$ python3 -q
>>> import numpy as np
>>> from numpy import linalg as LA
>>> np.set_printoptions(suppress=True, linewidth=140)
>>> X = np.load("x.npy")
>>> X
array([[ -4,   1,   0,   4,  -3,  -3,   2,   3,   2],
       [  2,  -3,   3,  -5,   0,   0,  -4,  -3,  -4],
       [  0,   0,   0,   0,   0,   0,   0,   0,   0],
       [ -2,  -2,   3,  -1,  -3,  -3,  -2,   0,  -2],
       [  5,  -4,   2,  -5,  -5,   3,  -5,  -5,   4],
       [  7,  -8,   5,  -7,  -8,  -2, -12,  -5,   7],
       [  0,   0,   0,   0,   0,   0,   0,   0,   0],
       [  6,  -6,  -1,  -2,   2,   2,  -9,  -6,  -8],
       [  2,  -3,   3,  -5,   0,   0,  -4,  -3,  -4],
       [  0,  -5,   1,   0,  -5,   3,  -2,  -2,   1],
       [  7,  -1,   0,   4,   2,  -6,   0,   5,   4],
       [  4,   1,   1,   3,   1,   0,   1,   2, -12],
       [ -5,   2,  -7,  11,  -2,   4,  -3,   4,  -6],
       [  0,   0,   0,   0,   0,   0,   0,   0,   0],
       [  2,  -3,   3,  -5,   0,   0,  -4,  -3,  -4]])
>>> vec = np.array([0, 0, 3, 3, 3, -5, 3, -3, 2])
>>> X @ np.eye(9)[1]
array([ 1., -3.,  0., -2., -4., -8.,  0., -6., -3., -5., -1.,  1.,  2.,  0., -3.])
>>> (X @ vec).argmax()
np.int64(10)
>>> X @ vec
array([ 19, -17,   0,   2, -31, -27,   0, -38, -17, -25,  41, -12, -47,   0, -17])
>>> X @ np.ones(9)
array([  2., -14.,   0., -12., -10., -23.,   0., -22., -14.,  -9.,  15.,   1.,  -2.,   0., -14.])
>>> rng = np.random.default_rng(103796)
>>> z = rng.permutation(9)
>>> other = X[:, z] * rng.choice([-1, 1], 9)
>>> other
array([[ -4,   1,   3,   2,   4,  -3,   0,   3,   2],
       [  5,  -3,   0,  -4,  -2,   3,  -3,   0,  -4],
       [  0,   0,   0,   0,   0,   0,   0,   0,   0],
       [  1,  -2,   3,  -2,   2,   0,  -3,   3,  -2],
       [  5,  -4,  -3,  -5,  -5,   5,  -2,   5,   4],
       [  7,  -8,   2, -12,  -7,   5,  -5,   8,   7],
       [  0,   0,   0,   0,   0,   0,   0,   0,   0],
       [  2,  -6,  -2,  -9,  -6,   6,   1,  -2,  -8],
       [  5,  -3,   0,  -4,  -2,   3,  -3,   0,  -4],
       [  0,  -5,  -3,  -2,   0,   2,  -1,   5,   1],
       [ -4,  -1,   6,   0,  -7,  -5,   0,  -2,   4],
       [ -3,   1,   0,   1,  -4,  -2,  -1,  -1, -12],
       [-11,   2,  -4,  -3,   5,  -4,   7,   2,  -6],
       [  0,   0,   0,   0,   0,   0,   0,   0,   0],
       [  5,  -3,   0,  -4,  -2,   3,  -3,   0,  -4]])
>>> Uu, _, Vh = LA.svd(X.T @ other)
>>> np.round(Uu @ Vh, 2) + 0
array([[ 0.,  0.,  0.,  0., -1.,  0.,  0.,  0.,  0.],
       [ 0.,  1.,  0.,  0.,  0.,  0.,  0.,  0.,  0.],
       [ 0.,  0.,  0.,  0.,  0.,  0., -1.,  0.,  0.],
       [-1.,  0.,  0.,  0.,  0.,  0.,  0.,  0.,  0.],
       [ 0.,  0.,  0.,  0.,  0.,  0.,  0., -1.,  0.],
       [ 0.,  0., -1.,  0.,  0.,  0.,  0.,  0.,  0.],
       [ 0.,  0.,  0.,  1.,  0.,  0.,  0.,  0.,  0.],
       [ 0.,  0.,  0.,  0.,  0., -1.,  0.,  0.,  0.],
       [ 0.,  0.,  0.,  0.,  0.,  0.,  0.,  0.,  1.]])
>>> z
array([3, 1, 5, 6, 0, 7, 2, 4, 8])
>>> W0 = np.loadtxt("m.csv", delimiter=",")
>>> W0
array([[ 0.93, -0.49,  0.83, -0.69, -0.42,  1.14, -0.49,  0.24, -0.47,  0.61, -0.37],
       [-0.49,  0.73,  0.08, -0.92,  0.03,  0.22, -0.45,  0.46, -0.12,  0.16, -0.77],
       [ 0.83,  0.08,  1.93, -0.47, -0.49, -0.47,  0.24,  0.03,  0.46, -0.59, -0.31],
       [-0.69, -0.92, -0.47,  0.22, -0.41,  0.8 , -0.95,  0.46, -0.16, -1.41, -1.18],
       [-0.42,  0.03, -0.49, -0.41,  1.94,  0.34, -0.07,  0.49, -0.17,  0.49, -0.16],
       [ 1.14,  0.22, -0.47,  0.8 ,  0.34,  0.6 ,  0.6 , -0.29,  0.3 , -1.68,  0.49],
       [-0.49, -0.45,  0.24, -0.95, -0.07,  0.6 ,  1.1 , -0.2 , -0.12,  0.44, -0.15],
       [ 0.24,  0.46,  0.03,  0.46,  0.49, -0.29, -0.2 ,  2.01,  0.68, -0.16, -0.17],
       [-0.47, -0.12,  0.46, -0.16, -0.17,  0.3 , -0.12,  0.68,  2.04,  0.02, -0.18],
       [ 0.61,  0.16, -0.59, -1.41,  0.49, -1.68,  0.44, -0.16,  0.02, -0.75, -1.09],
       [-0.37, -0.77, -0.31, -1.18, -0.16,  0.49, -0.15, -0.17, -0.18, -1.09,  0.26]])
>>> np.trace(W0)
np.float64(11.01)
>>> round(LA.det(W0), 2)
np.float64(967.01)
